% ipython --no-banner

In [1]: import numpy as np

In [2]: from numpy import linalg as LA

In [3]: np.set_printoptions(precision=1, suppress=True, linewidth=100)

In [4]: A = np.load("layer6.npy")

In [5]: A
Out[5]: 
array([[ 1,  0,  1,  2,  1],
       [ 2,  1,  0,  1, -1],
       [-2, -1, -2,  0,  2],
       [ 5,  2,  1,  4, -1]])

In [6]: Uu, s, vt = LA.svd(A)

In [7]: np.argmax(s[:-1] / (s[1:] + 1e-6)) + 1
Out[7]: np.int64(3)

In [8]: s.round(1) + 0
Out[8]: array([7.9, 2.9, 1.6, 0. ])

In [9]: Y = Uu[:, :3] @ np.diag(s[:3]) @ vt[:3]

In [10]: round(float(LA.norm(A - Y, 2)), 1), np.round(s[3], 1)
Out[10]: (0.0, np.float64(0.0))

In [11]: round(float(LA.norm(A - Y) / LA.norm(A)), 1)
Out[11]: 0.0

In [12]: Y.round(1) + 0
Out[12]: 
array([[ 1.,  0.,  1.,  2.,  1.],
       [ 2.,  1.,  0.,  1., -1.],
       [-2., -1., -2.,  0.,  2.],
       [ 5.,  2.,  1.,  4., -1.]])

In [13]: LA.matrix_rank(Y)
Out[13]: np.int64(3)

In [14]: rng = np.random.default_rng(5283)

In [15]: mat = (rng.random((3, 3)) < 0.3) + np.eye(3)

In [16]: mat /= mat.sum(axis=1, keepdims=True)

In [17]: mat
Out[17]: 
array([[0.5, 0.5, 0. ],
       [0.5, 0.5, 0. ],
       [0.3, 0.3, 0.3]])

In [18]: f, v = mat[1], mat[0]

In [19]: f @ f
Out[19]: np.float64(0.5)

In [20]: f @ v
Out[20]: np.float64(0.5)

In [21]: p = (f @ v) / (f @ f) * f

In [22]: np.outer(f, v)
Out[22]: 
array([[0.2, 0.2, 0. ],
       [0.2, 0.2, 0. ],
       [0. , 0. , 0. ]])

In [23]: v - p
Out[23]: array([0., 0., 0.])

In [24]: round(float(LA.norm(f + v) ** 2 + LA.norm(f - v) ** 2), 1)
Out[24]: 2.0

In [25]: [round(float(x), 1) for x in LA.svd(A, compute_uv=False)[:3]]
Out[25]: [7.9, 2.9, 1.6]

In [26]: LA.cond(A) > 100
Out[26]: np.True_

In [27]: np.argsort(-LA.norm(A, axis=0).round(6), kind="stable")[:3]
Out[27]: array([0, 3, 4])

In [28]: round(LA.norm(A, 2) / LA.norm(A), 1)
Out[28]: np.float64(0.9)

In [29]: Uu, s, vt = LA.svd(A)

In [30]: evecs = vt[:(s > 1e-8).sum()]

In [31]: vec = A[0] + 2 * A[2] + rng.integers(2) * np.eye(5)[2]

In [32]: vec
Out[32]: array([-3., -2., -3.,  2.,  5.])

In [33]: np.round(evecs.T @ evecs, 1) + 0
Out[33]: 
array([[ 0.6,  0.3,  0. ,  0.3, -0.3],
       [ 0.3,  0.2, -0.1,  0. , -0.2],
       [ 0. , -0.1,  1. ,  0. ,  0. ],
       [ 0.3,  0. ,  0. ,  0.7,  0.3],
       [-0.3, -0.2,  0. ,  0.3,  0.6]])

In [34]: np.diag(evecs.T @ evecs)
Out[34]: array([0.6, 0.2, 1. , 0.7, 0.6])

In [35]: np.allclose(evecs.T @ evecs @ vec, vec)
Out[35]: True

In [36]: LA.matrix_rank(np.vstack([A, vec]))
Out[36]: np.int64(3)

In [37]: r = LA.matrix_rank(mat)

In [38]: r
Out[38]: np.int64(2)

In [39]: ns = LA.svd(mat)[2][r:].T

In [40]: LA.matrix_rank(mat.T @ mat), LA.matrix_rank(mat @ mat.T)
Out[40]: (np.int64(2), np.int64(2))

In [41]: [int(LA.matrix_rank(mat[:, :j + 1])) for j in range(3)]
Out[41]: [1, 1, 2]

In [42]: [int(LA.matrix_rank(np.delete(mat, i, axis=0))) for i in range(3)]
Out[42]: [2, 2, 1]

In [43]: ns.shape
Out[43]: (3, 1)

In [44]: np.allclose(mat @ ns, 0)
Out[44]: True

In [45]: arr = np.load("a.npy")

In [46]: arr
Out[46]: 
array([[-1. ,  3.6,  5.2],
       [-1. ,  4.1,  6.2],
       [-1. ,  5.3,  8.2],
       [-1. , -3.3, -6.8],
       [-1. ,  0.3, -0.5],
       [-1. , -3. , -6.2],
       [-1. ,  3.5,  5. ],
       [-1. , -3.7, -7.4],
       [-1. , -1.4, -3.5],
       [-1. ,  6.4, 10.2],
       [-1. , -0.3, -1.6],
       [-1. ,  3.1,  4.5],
       [-1. ,  1.5,  1.7],
       [-1. ,  1.3,  1.2],
       [-1. ,  3.3,  4.8],
       [-1. , -1.9, -4.2]])

In [47]: r = LA.matrix_rank(arr)

In [48]: r
Out[48]: np.int64(2)

In [49]: ns = LA.svd(arr)[2][r:].T

In [50]: ns.shape
Out[50]: (3, 1)

In [51]: np.round(arr @ ns, 1) + 0
Out[51]: 
array([[0.],
       [0.],
       [0.],
       [0.],
       [0.],
       [0.],
       [0.],
       [0.],
       [0.],
       [0.],
       [0.],
       [0.],
       [0.],
       [0.],
       [0.],
       [0.]])

In [52]: np.allclose(arr @ ns, 0)
Out[52]: True

In [53]: LA.matrix_rank(arr.T @ arr), LA.matrix_rank(arr @ arr.T)
Out[53]: (np.int64(2), np.int64(2))

In [54]: Uu, s, vt = LA.svd(arr)

In [55]: evecs = vt[:(s > 1e-8).sum()]

In [56]: vec = arr[11] + 3 * arr[0] + rng.integers(2) * np.eye(3)[0]

In [57]: vec
Out[57]: array([-4. , 13.8, 20.1])

In [58]: evecs.T @ evecs
Out[58]: 
array([[ 0.8, -0.3,  0.2],
       [-0.3,  0.4,  0.3],
       [ 0.2,  0.3,  0.8]])

In [59]: round(LA.norm(arr, 2), 1)
Out[59]: np.float64(25.5)

In [60]: LA.norm(arr, axis=1).argmax()
Out[60]: np.int64(9)

In [61]: LA.norm(arr, axis=1)
Out[61]: 
array([ 6.4,  7.5,  9.8,  7.6,  1.1,  7. ,  6.2,  8.3,  3.9, 12.1,  1.9,  5.5,  2.5,  2. ,  5.9,
        4.7])

In [62]: np.round(LA.norm(arr) ** 2 / LA.norm(arr, 2) ** 2, 1)
Out[62]: np.float64(1.0)

In [63]: round(LA.norm(arr[10], 1), 1), np.round(LA.norm(arr[10], np.inf), 1)
Out[63]: (np.float64(2.9), np.float64(1.6))

In [64]: round(float(LA.norm(arr[10] - arr[12])), 1)
Out[64]: 3.8

In [65]: np.round(LA.norm(arr, 2) / LA.norm(arr), 1)
Out[65]: np.float64(1.0)

In [66]: np.argsort(-LA.norm(arr, axis=0).round(6), kind="stable")[:3]
Out[66]: array([2, 1, 0])

In [67]: LA.cond(arr) > 100
Out[67]: np.True_

In [68]: LA.matrix_rank(arr, rtol=0.1)
Out[68]: np.int64(2)

In [69]: C = np.array([[1, 2, 2]])

In [70]: X = rng.normal(size=(22, 1)) @ C + np.array([-3, 1, -3])

In [71]: X
Out[71]: 
array([[-2.4,  2.2, -1.8],
       [-2. ,  3. , -1. ],
       [-3.1,  0.9, -3.1],
       [-3.1,  0.8, -3.2],
       [-4.2, -1.5, -5.5],
       [-3. ,  1. , -3. ],
       [-3.8, -0.6, -4.6],
       [-2.5,  2.1, -1.9],
       [-4.4, -1.7, -5.7],
       [-3.1,  0.9, -3.1],
       [-4.2, -1.5, -5.5],
       [-2.7,  1.6, -2.4],
       [-4.4, -1.7, -5.7],
       [-2.7,  1.5, -2.5],
       [-2.3,  2.5, -1.5],
       [-2. ,  3. , -1. ],
       [-4.4, -1.8, -5.8],
       [-3.3,  0.4, -3.6],
       [-2.1,  2.7, -1.3],
       [-1.6,  3.7, -0.3],
       [-2.9,  1.2, -2.8],
       [-2.1,  2.9, -1.1]])

In [72]: X.sum(axis=0)
Out[72]: array([-66.2,  21.6, -66.4])

In [73]: round(float(LA.norm(X)), 1)
Out[73]: 23.8

In [74]: np.round(LA.svd(X, compute_uv=False), 1) + 0
Out[74]: array([21.8,  9.6,  0. ])

In [75]: X[:, 3]
Traceback (most recent call last):
  Cell In[75], line 1
    X[:, 3]
IndexError: index 3 is out of bounds for axis 1 with size 3


In [76]: np.unravel_index(np.abs(X).argmax(), X.shape)
Out[76]: (np.int64(16), np.int64(2))

In [77]: Xc = X - X.mean(axis=1)
Traceback (most recent call last):
  Cell In[77], line 1
    Xc = X - X.mean(axis=1)
ValueError: operands could not be broadcast together with shapes (22,3) (22,) 


In [78]: Xc = X - X.mean(axis=0)

In [79]: Uu, s, vt = LA.svd(Xc, full_matrices=False)

In [80]: np.searchsorted(np.cumsum(s ** 2) / (s ** 2).sum(), 0.9) + 1
Out[80]: np.int64(1)

In [81]: round((s ** 2).sum() ** 2 / (s ** 4).sum(), 1)
Out[81]: np.float64(1.0)

In [82]: (np.sign(Uu[:, 0]) == np.sign(Uu[0, 0])).astype(int)
Out[82]: array([1, 1, 0, 0, 0, 0, 0, 1, 0, 0, 0, 1, 0, 1, 1, 1, 0, 0, 1, 1, 1, 1])

In [83]: np.abs(vt[0]).argmax()
Out[83]: np.int64(1)

In [84]: s.round(1) + 0
Out[84]: array([12.1,  0. ,  0. ])

In [85]: np.round(Xc.mean(axis=0), 1) + 0
Out[85]: array([0., 0., 0.])
